% python3 -q
>>> import numpy as np
>>> from numpy import linalg as LA
>>> np.set_printoptions(precision=2, suppress=True, linewidth=160, floatmode="fixed")
>>> rnd = lambda a: np.round(a, 2) + 0
>>> m1 = np.array([[-0.1, 0.31, 1.2],
...     [0.0, 0.01, -0.6],
...     [-0.3, 0.71, -0.3],
...     [0.6, -1.16, 1.3],
...     [1.2, -2.41, -2.1],
...     [1.2, -2.42, 0.6],
...     [1.2, -2.48, -1.8],
...     [-0.5, 1.13, 0.6],
...     [1.4, -2.71, -0.1],
...     [-1.2, 2.37, -0.6],
...     [-0.2, 0.46, 0.8],
...     [-0.5, 0.83, -0.8],
...     [0.3, -0.56, 1.4],
...     [-0.9, 1.58, -1.4]])
>>> D = LA.norm(m1[:, None] - m1[None], axis=-1)
>>> np.unravel_index(D.round(6).argmax(), D.shape)
(np.int64(8), np.int64(9))
>>> np.flatnonzero(D[9] < D.mean() / 2)
array([ 9, 13])
>>> D.shape
(14, 14)
>>> D[9].round(6).argsort(kind="stable")[:4]
array([ 9, 13, 11,  7])
>>> (D + 1e9 * np.eye(14)).round(6).argmin(axis=1)
array([10,  2, 11, 12,  6,  8,  4, 10,  5, 13,  0,  2,  3, 11])
>>> LA.matrix_rank(D ** 2)
np.int64(5)
>>> rnd(D[:5, :5])
array([[0.00, 1.83, 1.57, 1.63, 4.47],
       [1.83, 0.00, 0.82, 2.31, 3.09],
       [1.57, 0.82, 0.00, 2.62, 3.90],
       [1.63, 2.31, 2.62, 0.00, 3.67],
       [4.47, 3.09, 3.90, 3.67, 0.00]])
>>> A2 = np.c_[m1[:, :1] @ np.array([[2]]), np.array([0, 2, 1, 0, 0, 1, 3, 1, 1, 3, 0, 3, 3, 1])]
>>> A2
array([[-0.20,  0.00],
       [ 0.00,  2.00],
       [-0.60,  1.00],
       [ 1.20,  0.00],
       [ 2.40,  0.00],
       [ 2.40,  1.00],
       [ 2.40,  3.00],
       [-1.00,  1.00],
       [ 2.80,  1.00],
       [-2.40,  3.00],
       [-0.40,  0.00],
       [-1.00,  3.00],
       [ 0.60,  3.00],
       [-1.80,  1.00]])
>>> rnd(LA.lstsq(m1, A2[:, 0])[0])
array([2.00, 0.00, 0.00])
>>> LA.matrix_rank(A2)
np.int64(2)
>>> rnd(LA.norm(LA.qr(m1)[0].T @ A2, axis=0) ** 2 / ((A2 ** 2).sum(axis=0) + 1e-12))
array([1.00, 0.08])
>>> LA.matrix_rank(np.c_[m1, A2])
np.int64(4)
>>> cent = m1[[4, 11]].astype(float)
>>> for _ in range(4):
...     idx = LA.norm(m1[:, None] - cent, axis=-1).argmin(axis=1)
...     cent = np.array([m1[idx == j].mean(axis=0) for j in range(2)])
... 
>>> idx
array([1, 1, 1, 1, 0, 0, 0, 1, 0, 1, 1, 1, 1, 1])
>>> np.bincount(idx)
array([ 4, 10])
>>> left, s, Vt = LA.svd(m1)
>>> np.argmax(s[:-1] / (s[1:] + 1e-6)) + 1
np.int64(2)
>>> rnd(s)
array([6.90, 4.15, 0.13])
>>> A2 = left[:, :2] @ np.diag(s[:2]) @ Vt[:2]
>>> LA.matrix_rank(A2)
np.int64(2)
>>> LA.matrix_rank(m1, rtol=0.05)
np.int64(2)
>>> rnd(LA.norm(m1 - A2) / LA.norm(m1))
np.float64(0.02)
>>> x0 = np.array([2, -2, 3])
>>> y = m1 @ x0
>>> rnd(LA.pinv(m1) @ m1)
array([[1.00, 0.00, 0.00],
       [0.00, 1.00, 0.00],
       [0.00, 0.00, 1.00]])
>>> try:
...     LA.solve(m1, y)
... except LA.LinAlgError as e:
...     print(e)
... 
Last 2 dimensions of the array must be square
>>> rng = np.random.default_rng(73850)
>>> y = y + 0.02 * rng.normal(size=14)
>>> rnd(y)
array([ 2.81, -1.83, -2.92,  7.42,  0.94,  9.03,  1.97, -1.50,  7.91, -8.93,  1.05, -5.08,  5.94, -9.15])
>>> coef, *_ = LA.lstsq(m1, y)
>>> rnd(m1.T @ (y - m1 @ coef))
array([0.00, 0.00, 0.00])
>>> rnd(LA.norm(y - m1 @ coef))
np.float64(0.07)
>>> coef.round()
array([ 2.00, -2.00,  3.00])
>>> F = np.load("sample15.npy")
>>> F
array([[0.80, 0.00, 0.20],
       [0.00, 0.67, 0.33],
       [0.38, 0.12, 0.50]])
>>> A2 = np.array([[2, 0], [0, 3]])
>>> cent = np.kron(A2, F)
>>> cent.shape
(6, 6)
>>> rnd(LA.norm(cent, 2)), rnd(LA.norm(A2, 2) * LA.norm(F, 2))
(np.float64(3.08), np.float64(3.08))
>>> rnd(cent)
array([[1.60, 0.00, 0.40, 0.00, 0.00, 0.00],
       [0.00, 1.34, 0.66, 0.00, 0.00, 0.00],
       [0.76, 0.24, 1.00, 0.00, 0.00, 0.00],
       [0.00, 0.00, 0.00, 2.40, 0.00, 0.60],
       [0.00, 0.00, 0.00, 0.00, 2.01, 0.99],
       [0.00, 0.00, 0.00, 1.14, 0.36, 1.50]])
>>> A2 = np.array([[2, 2, -1], [0, 2, -1], [-2, 1, 0]])
>>> np.vstack([F, A2.T]).shape
(6, 3)
>>> rnd(np.sort(np.abs(LA.eigvals(F)))[::-1])
array([1.00, 0.71, 0.26])
>>> rnd(LA.matrix_power(F, 100))
array([[0.58, 0.11, 0.31],
       [0.58, 0.11, 0.31],
       [0.58, 0.11, 0.31]])
>>> pr = np.eye(3)[2]
>>> for _ in range(7):
...     pr = pr @ F
...     print(pr.round(2))
... 
[0.38 0.12 0.50]
[0.49 0.14 0.37]
[0.53 0.14 0.33]
[0.55 0.13 0.32]
[0.56 0.13 0.31]
[0.57 0.12 0.31]
[0.57 0.12 0.31]
>>> idx = rng.permutation(3)
>>> idx
array([2, 1, 0])
>>> A2 = F[idx][:, idx]
>>> np.diag(A2)
array([0.50, 0.67, 0.80])
>>> A2 = F / LA.norm(F, axis=1, keepdims=True)
>>> C2 = A2 @ A2.T
>>> (np.abs(C2) > 0.9).astype(int)
array([[1, 0, 0],
       [0, 1, 0],
       [0, 0, 1]])
>>> rnd(LA.norm(A2, axis=1))
array([1.00, 1.00, 1.00])
>>> (C2 - 2 * np.eye(3)).round(6).argmax(axis=1)
array([2, 2, 0])
>>> J = np.diag(np.array([6, 2, 7])) + 4 * np.eye(3, k=1) + 4 * np.eye(3, k=-1)
>>> J
array([[6.00, 4.00, 0.00],
       [4.00, 2.00, 4.00],
       [0.00, 4.00, 7.00]])
>>> idx = rng.permutation(3)
>>> idx
array([0, 2, 1])
>>> A2 = J[idx][:, idx]
>>> np.trace(A2)
np.float64(15.0)
>>> np.allclose(A2, J)
False
>>> A2
array([[6.00, 0.00, 4.00],
       [0.00, 7.00, 4.00],
       [4.00, 4.00, 2.00]])
>>> rnd(np.sort(np.abs(LA.eigvals(A2))))
array([ 1.85,  6.47, 10.38])
>>> rnd(LA.eigvals(A2).sum().real)
np.float64(15.0)
>>> rnd(LA.eigvals(A2))
array([-1.85,  6.47, 10.38])
>>> np.einsum("ii->", A2)
np.float64(15.0)
>>> data = np.load("block10.npy")
>>> data
array([[-2, -1,  0,  1,  2],
       [ 3,  4,  5,  6,  7],
       [ 8,  9, 10, 11, 12],
       [13, 14, 15, 16, 17],
       [18, 19, 20, 21, 22],
       [23, 24, 25, 26, 27]])
>>> f = np.array([2, 0, 2])
>>> A2 = F + np.outer(f, np.eye(3)[2])
>>> LA.matrix_rank(A2 - F)
np.int64(1)
>>> LA.matrix_rank(LA.inv(A2) - LA.inv(F), tol=1e-8)
np.int64(1)
>>> M = np.loadtxt("run2.csv", delimiter=",")
>>> M
array([[1.00, 0.00, 0.00, 0.00],
       [0.00, 5.00, 0.00, 0.00],
       [0.00, 0.00, 2.00, 0.00],
       [0.00, 0.00, 0.00, 5.00]])
>>> def softmax(z):
...     e = np.exp(z - z.max(axis=-1, keepdims=True))
...     return e / e.sum(axis=-1, keepdims=True)
... 
>>> rnd(softmax(data[1]))
array([0.01, 0.03, 0.09, 0.23, 0.64])
>>> softmax(data).sum(axis=1)
array([1.00, 1.00, 1.00, 1.00, 1.00, 1.00])
>>> att = data @ data.T / np.sqrt(5)
>>> softmax(att)[1] @ data
array([23.00, 24.00, 25.00, 26.00, 27.00])
>>> softmax(att).round(6).argmax(axis=1)
array([0, 5, 5, 5, 5, 5])
>>> f = np.array([1, 2, 0, -1])
>>> A2 = M + np.outer(f, np.eye(4)[3])
>>> A2
array([[1.00, 0.00, 0.00, 1.00],
       [0.00, 5.00, 0.00, 2.00],
       [0.00, 0.00, 2.00, 0.00],
       [0.00, 0.00, 0.00, 4.00]])
>>> rnd(LA.det(A2) / LA.det(M)), rnd(1 + LA.solve(M, f)[3])
(np.float64(0.8), np.float64(0.8))
>>> W0 = np.array([[0, 1, 1], [1, 0, 1], [1, 1, 0]])
>>> W0
array([[0, 1, 1],
       [1, 0, 1],
       [1, 1, 0]])
>>> W0 @ W0
array([[2, 1, 1],
       [1, 2, 1],
       [1, 1, 2]])
>>> np.argwhere(np.triu(W0))
array([[0, 1],
       [0, 2],
       [1, 2]])
>>> Lm = np.diag(W0.sum(axis=1)) - W0
>>> (LA.eigvalsh(Lm) < 1e-8).sum()
np.int64(1)
>>> LA.matrix_rank(Lm)
np.int64(2)
>>> rnd(LA.eigvalsh(Lm))
array([0.00, 3.00, 3.00])
>>> ev, evecs = LA.eigvalsh(W0)
Traceback (most recent call last):
  File "<python-input-101>", line 1, in <module>
    ev, evecs = LA.eigvalsh(W0)
    ^^^^^^^^^
ValueError: too many values to unpack (expected 2)
>>> ev, evecs = LA.eigh(W0)
>>> np.abs(evecs[:, -1]).round(6).argmax()
np.int64(0)
>>> rnd(LA.svd(W0, compute_uv=False))
array([2.00, 1.00, 1.00])
>>> rnd(evecs @ np.diag(ev) @ evecs.T)
array([[0.00, 1.00, 1.00],
       [1.00, 0.00, 1.00],
       [1.00, 1.00, 0.00]])
>>> rnd(evecs.T @ evecs)
array([[1.00, 0.00, 0.00],
       [0.00, 1.00, 0.00],
       [0.00, 0.00, 1.00]])
>>> rnd(np.abs(evecs[:, -1]))
array([0.58, 0.58, 0.58])
>>> mat = np.loadtxt("data.csv", delimiter=",")
>>> mat
array([[-2.00,  0.00,  0.00,  0.00],
       [-1.00, -1.00,  0.00,  0.00],
       [-2.00,  0.00, -2.00,  0.00],
       [ 2.00,  2.00,  1.00, -1.00]])
>>> A2 = LA.inv(mat)
>>> (np.abs(A2) > 1e-9).astype(int)
array([[1, 0, 0, 0],
       [1, 1, 0, 0],
       [1, 0, 1, 0],
       [1, 1, 1, 1]])
>>> np.allclose(A2, mat.T)
False
>>> rnd(LA.inv(A2))
array([[-2.00,  0.00,  0.00,  0.00],
       [-1.00, -1.00,  0.00,  0.00],
       [-2.00,  0.00, -2.00,  0.00],
       [ 2.00,  2.00,  1.00, -1.00]])
>>> rnd(LA.det(mat) * A2)
array([[-2.00,  0.00,  0.00,  0.00],
       [ 2.00, -4.00,  0.00,  0.00],
       [ 2.00,  0.00, -2.00,  0.00],
       [ 2.00, -8.00, -2.00, -4.00]])
>>> LA.matrix_rank(mat - mat[0, 0] * np.eye(4))
np.int64(3)
>>> rnd(LA.matrix_power(mat - np.diag(np.diag(mat)), 4))
array([[0.00, 0.00, 0.00, 0.00],
       [0.00, 0.00, 0.00, 0.00],
       [0.00, 0.00, 0.00, 0.00],
       [0.00, 0.00, 0.00, 0.00]])
>>> A = np.loadtxt("a.csv", delimiter=",")
>>> A
array([[ 1.00,  0.00,  0.00,  0.00,  0.00,  0.00,  0.00],
       [-3.00,  1.00,  0.00,  0.00,  0.00,  0.00,  0.00],
       [-1.00, -3.00,  1.00,  0.00,  0.00,  0.00,  0.00],
       [ 1.00, -1.00,  3.00,  1.00,  0.00,  0.00,  0.00],
       [-1.00, -2.00, -2.00, -2.00,  1.00,  0.00,  0.00],
       [-3.00, -1.00, -2.00,  0.00, -2.00,  1.00,  0.00],
       [-3.00, -3.00, -2.00,  1.00, -1.00, -2.00,  1.00]])
>>> f = np.array([1, 3])
>>> np.polyval(f, A[5])
array([0.00, 2.00, 1.00, 3.00, 1.00, 4.00, 3.00])
>>> np.array([np.convolve(row, f, "same") for row in A])
array([[  1.00,   3.00,   0.00,   0.00,   0.00,   0.00,   0.00],
       [ -3.00,  -8.00,   3.00,   0.00,   0.00,   0.00,   0.00],
       [ -1.00,  -6.00,  -8.00,   3.00,   0.00,   0.00,   0.00],
       [  1.00,   2.00,   0.00,  10.00,   3.00,   0.00,   0.00],
       [ -1.00,  -5.00,  -8.00,  -8.00,  -5.00,   3.00,   0.00],
       [ -3.00, -10.00,  -5.00,  -6.00,  -2.00,  -5.00,   3.00],
       [ -3.00, -12.00, -11.00,  -5.00,   2.00,  -5.00,  -5.00]])
>>> np.cross(A[5, :3], A[4, :3])
array([-2.00, -4.00,  5.00])
